$ python3 -q
>>> import numpy as np
>>> from numpy import linalg as LA
>>> np.set_printoptions(precision=2, suppress=True, linewidth=100, floatmode="fixed")
>>> rng = np.random.default_rng(25020)
>>> z = rng.integers(0, 2, 4)
>>> K = np.triu((z[:, None] == z) & (rng.random((4, 4)) < 0.8), 1).astype(int)
>>> K += K.T
>>> K
array([[0, 1, 0, 1],
       [1, 0, 0, 1],
       [0, 0, 0, 0],
       [1, 1, 0, 0]])
>>> # 2 groups of indices that never mix
>>> np.round(np.poly(K), 2) + 0
array([ 1.00,  0.00, -3.00, -2.00,  0.00])
>>> round(LA.eigvals(K).sum().real, 2)
np.float64(-0.0)
>>> round(LA.det(K[::-1]), 2)
np.float64(0.0)
>>> np.einsum("ij,ji->", K, K)
np.int64(6)
>>> round(float(LA.det(K.T)), 2)
0.0
>>> np.einsum("ii->", K)
np.int64(0)
>>> rank = LA.matrix_rank(K)
>>> rank
np.int64(3)
>>> ns = LA.svd(K)[2][rank:].T
>>> ns @ ns.T
array([[0.00, 0.00, 0.00, 0.00],
       [0.00, 0.00, 0.00, 0.00],
       [0.00, 0.00, 1.00, 0.00],
       [0.00, 0.00, 0.00, 0.00]])
>>> np.allclose(K @ ns, 0)
True
>>> A = np.load("run18.npy")
>>> A
array([[ 0.37, -0.22, -0.22,  0.37],
       [-0.22,  0.13,  0.13, -0.22],
       [-0.22,  0.13,  0.13, -0.22],
       [ 0.37, -0.22, -0.22,  0.37]])
>>> t3 = np.stack([A, -1 * A, A[::-1]])
>>> LA.matrix_rank(t3)
array([1, 1, 1])
>>> t3.shape
(3, 4, 4)
>>> t3.sum(axis=0)
array([[ 0.37, -0.22, -0.22,  0.37],
       [-0.22,  0.13,  0.13, -0.22],
       [-0.22,  0.13,  0.13, -0.22],
       [ 0.37, -0.22, -0.22,  0.37]])
>>> (t3 @ A.T).shape
(3, 4, 4)
